% ipython --no-banner

In [1]: import numpy as np

In [2]: np.set_printoptions(suppress=True, linewidth=200)

In [3]: def tidy(a):
   ...:     return np.round(a, 2) + 0
   ...: 

In [4]: mat = np.loadtxt("arr.csv", delimiter=",")

In [5]: mat
Out[5]: 
array([[-1.,  0.,  0.],
       [ 0.,  2.,  0.],
       [ 0.,  0., -2.]])

In [6]: A2 = mat[0, 0] * mat[1:] - np.outer(mat[1:, 0], mat[0])

In [7]: A2
Out[7]: 
array([[ 0., -2., -0.],
       [ 0., -0.,  2.]])

In [8]: np.linalg.matrix_rank(A2), np.linalg.matrix_rank(mat)
Out[8]: (np.int64(2), np.int64(3))

In [9]: np.flatnonzero(~A2.round(6).any(axis=1))
Out[9]: array([], dtype=int64)

In [10]: P = np.triu(np.array([[1, -5, 9], [-5, 2, 8], [3, -1, 9]]), 1) + np.eye(3)

In [11]: A2 = P @ mat @ np.linalg.inv(P)

In [12]: tidy(np.linalg.det(A2))
Out[12]: np.float64(4.0)

In [13]: M = np.load("sample13.npy")

In [14]: M
Out[14]: 
array([[ -0.6, -16. ,   0.5],
       [ -0.3,   8. ,  -0.7],
       [  1.6, -11. ,  -0.8]])

In [15]: u = np.array([0, 2, 4])

In [16]: np.convolve(M[0], u)
Out[16]: array([  0. ,  -1.2, -34.4, -63. ,   2. ])

In [17]: np.polyval(u, M[0])
Out[17]: array([  2.8, -28. ,   5. ])

In [18]: tidy(np.cross(M[0, :3], M[2, :3]))
Out[18]: array([18.3 ,  0.32, 32.2 ])

In [19]: A2 = np.linalg.inv(M)

In [20]: tidy(np.linalg.det(M) * np.linalg.det(A2))
Out[20]: np.float64(1.0)

In [21]: tidy(M @ A2)
Out[21]: 
array([[1., 0., 0.],
       [0., 1., 0.],
       [0., 0., 1.]])

In [22]: tidy(A2)
Out[22]: 
array([[-0.55, -0.72,  0.28],
       [-0.05, -0.01, -0.02],
       [-0.37, -1.26, -0.38]])

In [23]: np.allclose(A2, M.T)
Out[23]: False

In [24]: (np.abs(A2) > 1e-9).astype(int)
Out[24]: 
array([[1, 1, 1],
       [1, 1, 1],
       [1, 1, 1]])

In [25]: rng = np.random.default_rng(4817)

In [26]: idx = rng.permutation(3)

In [27]: A2 = M[:, idx] * rng.choice([-1, 1], 3)

In [28]: A2
Out[28]: 
array([[ -0.5,   0.6, -16. ],
       [  0.7,   0.3,   8. ],
       [  0.8,  -1.6, -11. ]])

In [29]: Uu, _, vt = np.linalg.svd(M.T @ A2)

In [30]: tidy(np.linalg.lstsq(M, A2)[0])
Out[30]: 
array([[ 0., -1.,  0.],
       [ 0.,  0.,  1.],
       [-1.,  0.,  0.]])

In [31]: Z = np.array([[-7, 6, -3], [-3, -5, 7], [-1, 8, -6]])

In [32]: F = np.repeat(Z, 16 // 3, axis=0)

In [33]: F = F + 0.02 * rng.normal(size=F.shape)

In [34]: tidy(F)
Out[34]: 
array([[-6.98,  5.99, -3.01],
       [-6.97,  5.97, -3.04],
       [-7.02,  6.02, -3.02],
       [-7.01,  6.  , -3.  ],
       [-7.01,  6.01, -2.99],
       [-2.99, -5.03,  7.01],
       [-2.97, -5.02,  6.98],
       [-2.98, -4.99,  7.02],
       [-2.99, -4.99,  7.02],
       [-2.99, -4.98,  6.96],
       [-1.01,  8.  , -5.98],
       [-1.  ,  7.95, -6.01],
       [-0.98,  7.99, -6.03],
       [-0.99,  8.03, -5.98],
       [-0.99,  8.05, -5.99]])

In [35]: d = np.linalg.norm(F[:, None] - F[None], axis=-1)

In [36]: tidy(d[0])
Out[36]: array([ 0.  ,  0.04,  0.04,  0.03,  0.03, 15.42, 15.4 , 15.41, 15.4 , 15.35,  6.97,  6.97,  7.01,  6.99,  7.01])

In [37]: d.mean(axis=1).argmax()
Out[37]: np.int64(5)

In [38]: d[0].round(6).argsort(kind="stable")[:4]
Out[38]: array([0, 4, 3, 2])

In [39]: (d + 1e9 * np.eye(15)).round(6).argmin(axis=1)
Out[39]: array([ 4,  0,  3,  4,  3,  6,  5,  8,  7,  6, 13, 12, 11, 14, 13])

In [40]: np.linalg.matrix_rank(d ** 2)
Out[40]: np.int64(5)

In [41]: tidy(np.abs(F).max())
Out[41]: np.float64(8.05)

In [42]: tidy(F.sum(axis=1))
Out[42]: array([-4.  , -4.04, -4.02, -4.01, -3.99, -1.01, -1.02, -0.95, -0.96, -1.01,  1.  ,  0.95,  0.98,  1.06,  1.08])

In [43]: tidy(F - F[0])
Out[43]: 
array([[  0.  ,   0.  ,   0.  ],
       [  0.01,  -0.02,  -0.04],
       [ -0.03,   0.02,  -0.01],
       [ -0.03,   0.  ,   0.01],
       [ -0.02,   0.01,   0.01],
       [  3.99, -11.02,  10.01],
       [  4.01, -11.02,   9.98],
       [  4.01, -10.99,  10.03],
       [  3.99, -10.98,  10.02],
       [  3.99, -10.97,   9.97],
       [  5.97,   2.  ,  -2.98],
       [  5.98,   1.96,  -3.  ],
       [  6.  ,   2.  ,  -3.02],
       [  5.99,   2.03,  -2.97],
       [  6.  ,   2.06,  -2.99]])

In [44]: tidy(F.mean(axis=0))
Out[44]: array([-3.66,  3.  , -0.67])

In [45]: np.count_nonzero(F)
Out[45]: np.int64(45)

In [46]: tidy(np.linalg.norm(F))
Out[46]: np.float64(37.28)

In [47]: np.linalg.rank(F)
Traceback (most recent call last):
  Cell In[47], line 1
    np.linalg.rank(F)
AttributeError: module 'numpy.linalg' has no attribute 'rank'


In [48]: np.unravel_index(np.abs(F).argmax(), F.shape)
Out[48]: (np.int64(14), np.int64(1))

In [49]: tidy(np.linalg.svd(F, compute_uv=False))
Out[49]: array([33.  , 17.19,  2.36])
